In [1]: import numpy as np

In [2]: import numpy.linalg as la

In [3]: np.set_printoptions(precision=2, suppress=True, linewidth=160)

In [4]: def rnd(a):
   ...:     return np.round(a, 2) + 0
   ...: 

In [5]: W0 = np.load("run1.npy")

In [6]: print(rnd(W0))
[[0.27 0.3  0.3  0.13]
 [0.05 0.21 0.26 0.47]
 [0.26 0.16 0.29 0.29]
 [0.15 0.25 0.45 0.15]]

In [7]: Q = W0.astype(float).copy()

In [8]: for j in range(4):
   ...:     Q[:, j] -= Q[:, :j] @ (Q[:, :j].T @ Q[:, j])
   ...:     Q[:, j] /= la.norm(Q[:, j])
   ...: 

In [9]: print(rnd(Q.T @ W0))
[[0.4  0.42 0.59 0.39]
 [0.   0.21 0.27 0.28]
 [0.   0.   0.17 0.07]
 [0.   0.   0.   0.34]]

In [10]: print(rnd(Q.T @ Q))
[[1. 0. 0. 0.]
 [0. 1. 0. 0.]
 [0. 0. 1. 0.]
 [0. 0. 0. 1.]]

In [11]: Q, vecs = la.qr(W0[:, :2])[0], la.qr(W0[:, 2:])[0]

In [12]: sigma = la.svd(Q.T @ vecs, compute_uv=False)

In [13]: print(rnd(sigma))
[0.97 0.25]

In [14]: print(rnd(la.norm(Q @ Q.T - vecs @ vecs.T, 2)))
0.97

In [15]: print(rnd(la.det(W0)))
0.0

In [16]: print(rnd(np.trace(W0)))
0.92

In [17]: print(rnd(np.sort(np.abs(la.eigvals(W0)))))
[0.15 0.15 0.23 1.  ]

In [18]: print(rnd((W0 + W0.T) / 2))
[[0.27 0.18 0.28 0.14]
 [0.18 0.21 0.21 0.36]
 [0.28 0.21 0.29 0.37]
 [0.14 0.36 0.37 0.15]]

In [19]: r0 = np.array([0, 1])

In [20]: print(rnd(np.array([np.convolve(row, r0, "same") for row in W0])))
[[0.   0.27 0.3  0.3 ]
 [0.   0.05 0.21 0.26]
 [0.   0.26 0.16 0.29]
 [0.   0.15 0.25 0.45]]

In [21]: print(np.polyval(r0, W0[2]))
[1. 1. 1. 1.]

In [22]: print(rnd(np.correlate(W0[2], W0[1], "full")))
[0.12 0.14 0.23 0.26 0.15 0.08 0.02]

In [23]: out = np.array([[0, 2, 0, 0], [1, 0, 3, 2], [1, 2, 0, 0], [0, 1, 1, 3]])

In [24]: A = out - out.T

In [25]: print(A)
[[ 0  1 -1  0]
 [-1  0  1  1]
 [ 1 -1  0 -1]
 [ 0 -1  1  0]]

In [26]: print(np.unique(A.round(6), axis=0).shape)
(4, 4)

In [27]: print(rnd(np.trace(la.pinv(A) @ A)))
2.0

In [28]: feats = np.loadtxt("x.csv", delimiter=",")

In [29]: print(feats)
[[  0.  -2.  -2.]
 [ -2.   1.  -2.]
 [-10.   3. -12.]]

In [30]: # looks like rank 2

In [31]: hat = np.triu(np.array([[-2, -2, -3], [3, 1, -3], [3, -3, 0]]), 1) + np.eye(3)

In [32]: out = hat @ feats @ la.inv(hat)

In [33]: print(np.trace(out), np.trace(feats))
-11.0 -11.0

In [34]: left, sigma, vt = la.svd(feats)

In [35]: print(rnd(sigma))
[16.22  2.64  0.  ]

In [36]: out = left[:, :2] @ np.diag(sigma[:2]) @ vt[:2]

In [37]: print(la.matrix_rank(out))
2

In [38]: print(rnd(la.norm(feats - out) / la.norm(feats)))
0.0

In [39]: print(rnd(out))
[[  0.  -2.  -2.]
 [ -2.   1.  -2.]
 [-10.   3. -12.]]

In [40]: print(la.matrix_rank(feats, rtol=0.05))
2

In [41]: M = np.load("dump.npy")

In [42]: print(M)
[[ 11.54   3.9  -16.3 ]
 [ 11.84  29.44  -9.19]
 [ 11.67   2.93 -15.53]
 [  8.75  27.78  -9.72]
 [ 10.11  28.69  -9.79]
 [ 11.3    3.12 -14.4 ]
 [ 12.61   3.49 -16.06]
 [ 12.23   5.61 -15.38]
 [  9.77  29.03  -9.89]
 [ 10.05  29.72 -10.54]
 [ 10.81  30.1   -9.49]
 [  9.13  29.94  -9.79]
 [ 11.76   3.79 -17.41]
 [ 10.76  28.79  -9.62]
 [ 11.23   3.86 -16.93]
 [ 10.21  32.06 -10.71]
 [ 11.31  28.83 -10.29]
 [  9.13  30.69 -10.31]
 [  9.64  29.29 -10.27]
 [ 13.52   3.78 -15.4 ]
 [  8.94  30.71  -8.53]
 [ 13.46   5.07 -16.29]
 [ 10.83   2.38 -17.42]
 [ 11.6    3.07 -16.19]
 [ 12.04   3.27 -14.11]
 [  8.68  28.99 -11.28]]

In [43]: out = np.c_[M[:, :1] @ np.array([[-8]]), np.array([0, 0, -1, -1, 1, -1, 0, 2, -2, 0, 0, -1, -1, 1, -2, 2, 0, 2, -2, -2, 2, 1, -1, -2, 0, 1])]

In [44]: print(out)
[[ -92.32    0.  ]
 [ -94.72    0.  ]
 [ -93.36   -1.  ]
 [ -70.     -1.  ]
 [ -80.88    1.  ]
 [ -90.4    -1.  ]
 [-100.88    0.  ]
 [ -97.84    2.  ]
 [ -78.16   -2.  ]
 [ -80.4     0.  ]
 [ -86.48    0.  ]
 [ -73.04   -1.  ]
 [ -94.08   -1.  ]
 [ -86.08    1.  ]
 [ -89.84   -2.  ]
 [ -81.68    2.  ]
 [ -90.48    0.  ]
 [ -73.04    2.  ]
 [ -77.12   -2.  ]
 [-108.16   -2.  ]
 [ -71.52    2.  ]
 [-107.68    1.  ]
 [ -86.64   -1.  ]
 [ -92.8    -2.  ]
 [ -96.32    0.  ]
 [ -69.44    1.  ]]

In [45]: print(la.matrix_rank(out))
2

In [46]: print(rnd(la.norm(out - M @ la.lstsq(M, out)[0], axis=0)))
[0.   6.32]

In [47]: print(rnd(la.lstsq(M, out[:, 0])[0]))
[-8.  0.  0.]

In [48]: left, sigma, vt = la.svd(M)

In [49]: print(np.argmax(sigma[:-1] / (sigma[1:] + 1e-6)) + 1)
2

In [50]: out = left[:, :2] @ np.diag(sigma[:2]) @ vt[:2]

In [51]: print(rnd(la.norm(M - out) / la.norm(M)))
0.03

In [52]: C = M[[5, 12]].astype(float)

In [53]: for _ in range(5):
    ...:     labels = la.norm(M[:, None] - C, axis=-1).argmin(axis=1)
    ...:     C = np.array([M[labels == j].mean(axis=0) for j in range(2)])
    ...: 

In [54]: print(labels)
[1 0 1 0 0 1 1 1 0 0 0 0 1 0 1 0 0 0 0 1 0 1 1 1 1 0]

In [55]: print(np.abs(C[1] - C[0]).argmax())
1

In [56]: vec = np.array([-2, 2, -2])

In [57]: target = M @ vec

In [58]: beta, lr = np.zeros(3), 1 / la.norm(M, 2) ** 2

In [59]: for i in range(4):
    ...:     beta -= lr * M.T @ (M @ beta - target)
    ...:     if i % 1 == 0: print(i, round(la.norm(M @ beta - target), 2))
    ...: 
0 32.62
1 28.21
2 24.7
3 21.94

In [60]: print(rnd(la.cond(M)))
27.37

In [61]: print(rnd(beta))
[ 0.49  1.61 -0.5 ]

In [62]: vec = np.array([3, 1, 1])

In [63]: target = M @ vec

In [64]: print(rnd(la.solve(M.T @ M, M.T @ target)))
[3. 1. 1.]

In [65]: rng = np.random.default_rng(68990)

In [66]: target = target + 0.02 * rng.normal(size=26)

In [67]: print(rnd(target))
[22.26 55.78 22.41 44.3  49.21 22.6  25.28 26.9  48.48 49.36 53.06 47.57 21.64 51.45 20.62 51.97 52.47 47.77 47.93 28.91 49.   29.13 17.47 21.7  25.3  43.73]

In [68]: beta, *_ = la.lstsq(M, target)

In [69]: print(rnd(la.norm(target - M @ beta)))
0.1

In [70]: print([round(float(la.norm(la.solve(M.T @ M + lam * np.eye(3), M.T @ target))), 2) for lam in (0, 1, 10, 100)])
[3.31, 3.21, 2.56, 1.63]

In [71]: data = np.load("sample16.npy")

In [72]: print(data)
[[ 10.03  -7.02 -23.84]
 [-19.48  -1.49  17.01]
 [  5.36  -4.98 -13.  ]
 [  3.13  -8.39  -9.21]
 [ 12.57  22.02  -9.58]
 [  5.78  -1.71   2.95]
 [ -6.08   9.67  10.26]
 [  7.6   12.41  -1.05]
 [  1.03  -4.76  -3.49]
 [ 14.07 -19.22 -31.79]
 [ -1.07  -3.21  -0.74]
 [-15.38  -7.4   10.59]
 [-10.13   1.75  15.46]
 [ -9.62   3.32  13.88]
 [  7.52  23.73   9.88]
 [  9.71   0.12  -7.5 ]
 [ -8.64  -6.31   6.59]]

In [73]: Xs = (data - data.mean(axis=0)) / data.std(axis=0)

In [74]: print(np.argwhere(np.abs(Xs) > 2))
[[ 1  0]
 [ 4  1]
 [ 9  2]
 [14  1]]

In [75]: beta = la.lstsq(np.delete(Xs, 1, axis=1), Xs[:, 1])[0]

In [76]: print(rnd(beta))
[1.21 1.37]

In [77]: print(np.abs(beta).argmax())
1
